$ python -q
>>> import numpy as np
>>> import numpy.linalg as la
>>> np.set_printoptions(suppress=True, linewidth=120)
>>> feats = np.load("block7.npy")
>>> feats.round(2)
array([[-0.03, -0.25,  0.24,  0.12,  0.07],
       [ 0.21, -0.12, -0.88,  0.37,  0.05],
       [-0.45,  0.54, -0.04,  0.22,  0.67],
       [ 0.52, -0.38,  0.12, -0.16,  0.72],
       [-0.1 ,  0.14, -0.37, -0.88,  0.07],
       [ 0.69,  0.68,  0.1 ,  0.02, -0.11]])
>>> # columns are unit length and at right angles
>>> proj = feats @ la.solve(feats.T @ feats, feats.T)
>>> proj.round(2)
array([[ 0.14, -0.14, -0.06,  0.14, -0.22, -0.18],
       [-0.14,  0.98, -0.01,  0.02, -0.04, -0.03],
       [-0.06, -0.01,  1.  ,  0.01, -0.02, -0.01],
       [ 0.14,  0.02,  0.01,  0.98,  0.04,  0.03],
       [-0.22, -0.04, -0.02,  0.04,  0.94, -0.05],
       [-0.18, -0.03, -0.01,  0.03, -0.05,  0.96]])
>>> np.allclose(proj @ proj, proj)
True
>>> round(np.trace(proj), 2)
np.float64(5.0)
>>> U, sigma, vt = la.svd(proj)
>>> np.argmax(sigma[:-1] / (sigma[1:] + 1e-6)) + 1
np.int64(5)
>>> Y = U[:, :5] @ np.diag(sigma[:5]) @ vt[:5]
>>> Y.round(2)
array([[ 0.14, -0.14, -0.06,  0.14, -0.22, -0.18],
       [-0.14,  0.98, -0.01,  0.02, -0.04, -0.03],
       [-0.06, -0.01,  1.  ,  0.01, -0.02, -0.01],
       [ 0.14,  0.02,  0.01,  0.98,  0.04,  0.03],
       [-0.22, -0.04, -0.02,  0.04,  0.94, -0.05],
       [-0.18, -0.03, -0.01,  0.03, -0.05,  0.96]])
>>> round(float(la.norm(proj - Y, 2)), 2), round(sigma[5], 2)
(0.0, np.float64(0.0))
>>> r = la.matrix_rank(Y)
>>> r
np.int64(5)
>>> N = la.svd(Y)[2][r:].T
>>> np.allclose(Y @ N, 0)
True
>>> N.shape
(6, 1)
>>> np.round(N[:, 0] / N[np.abs(N[:, 0]).round(6).argmax(), 0], 2)
array([ 1.  ,  0.16,  0.07, -0.16,  0.26,  0.2 ])
>>> la.matrix_rank(Y.T @ Y), la.matrix_rank(Y @ Y.T)
(np.int64(5), np.int64(5))
>>> [int(la.matrix_rank(np.delete(Y, i, axis=0))) for i in range(6)]
[5, 5, 5, 5, 5, 5]
>>> np.round(N @ N.T, 2) + 0
array([[ 0.86,  0.14,  0.06, -0.14,  0.22,  0.18],
       [ 0.14,  0.02,  0.01, -0.02,  0.04,  0.03],
       [ 0.06,  0.01,  0.  , -0.01,  0.02,  0.01],
       [-0.14, -0.02, -0.01,  0.02, -0.04, -0.03],
       [ 0.22,  0.04,  0.02, -0.04,  0.06,  0.05],
       [ 0.18,  0.03,  0.01, -0.03,  0.05,  0.04]])
>>> U, sigma, vt = la.svd(feats, full_matrices=False)
>>> np.round(U.T @ U, 2) + 0
array([[1., 0., 0., 0., 0.],
       [0., 1., 0., 0., 0.],
       [0., 0., 1., 0., 0.],
       [0., 0., 0., 1., 0.],
       [0., 0., 0., 0., 1.]])
>>> np.round(U.T @ feats @ vt.T, 2) + 0
array([[1., 0., 0., 0., 0.],
       [0., 1., 0., 0., 0.],
       [0., 0., 1., 0., 0.],
       [0., 0., 0., 1., 0.],
       [0., 0., 0., 0., 1.]])
>>> (sigma > 1e-8).sum()
np.int64(5)
>>> np.round(sigma / sigma[0], 2)
array([1., 1., 1., 1., 1.])
>>> np.round(np.cumsum(sigma ** 2) / np.sum(sigma ** 2), 2)
array([0.2, 0.4, 0.6, 0.8, 1. ])
>>> U.shape, sigma.shape, vt.shape
((6, 5), (5,), (5, 5))
>>> np.round(la.svd(feats, compute_uv=False), 2)
array([1., 1., 1., 1., 1.])
>>> np.round(feats[:, 0] @ feats[:, 2], 2)
np.float64(0.0)
>>> np.round(la.norm(feats, axis=0), 2)
array([1., 1., 1., 1., 1.])
>>> np.round(la.pinv(feats), 2)
array([[-0.03,  0.21, -0.45,  0.52, -0.1 ,  0.69],
       [-0.25, -0.12,  0.54, -0.38,  0.14,  0.68],
       [ 0.24, -0.88, -0.04,  0.12, -0.37,  0.1 ],
       [ 0.12,  0.37,  0.22, -0.16, -0.88,  0.02],
       [ 0.07,  0.05,  0.67,  0.72,  0.07, -0.11]])
>>> np.round(feats @ feats.T, 2)
array([[ 0.14, -0.14, -0.06,  0.14, -0.22, -0.18],
       [-0.14,  0.98, -0.01,  0.02, -0.04, -0.03],
       [-0.06, -0.01,  1.  ,  0.01, -0.02, -0.01],
       [ 0.14,  0.02,  0.01,  0.98,  0.04,  0.03],
       [-0.22, -0.04, -0.02,  0.04,  0.94, -0.05],
       [-0.18, -0.03, -0.01,  0.03, -0.05,  0.96]])
>>> arr = np.load("arr.npy")
>>> arr
array([[ 0,  0,  0,  0,  0],
       [ 0, -2,  1, -2,  1],
       [ 2, -1,  1, -1, -1],
       [ 5,  3,  1, -1, -2],
       [ 4,  0,  3, -2,  0],
       [ 0,  0,  0,  0,  0],
       [ 4,  2,  0, -3,  2],
       [ 2, -1,  3, -3,  2],
       [ 0,  0,  0,  0,  0],
       [ 1, -1,  0, -3,  0],
       [ 3,  2, -3, -3,  0],
       [ 0,  0,  0,  0,  0],
       [ 0,  0,  0,  0,  0],
       [ 2,  1,  0,  1, -2],
       [ 3,  2,  1, -2,  0],
       [ 2,  1, -2, -2,  1]])
>>> Z = arr[[4, 1]].astype(float)
>>> for _ in range(4):
...     lab = la.norm(arr[:, None] - Z, axis=-1).argmin(axis=1)
...     Z = np.array([arr[lab == j].mean(axis=0) for j in range(2)])
... 
>>> lab
array([1, 1, 1, 0, 0, 1, 0, 0, 1, 1, 0, 1, 1, 1, 0, 1])
>>> np.bincount(lab)
array([ 6, 10])
>>> Z.round(2)
array([[ 3.5 ,  1.33,  0.83, -2.33,  0.33],
       [ 0.7 , -0.2 ,  0.  , -0.7 , -0.1 ]])
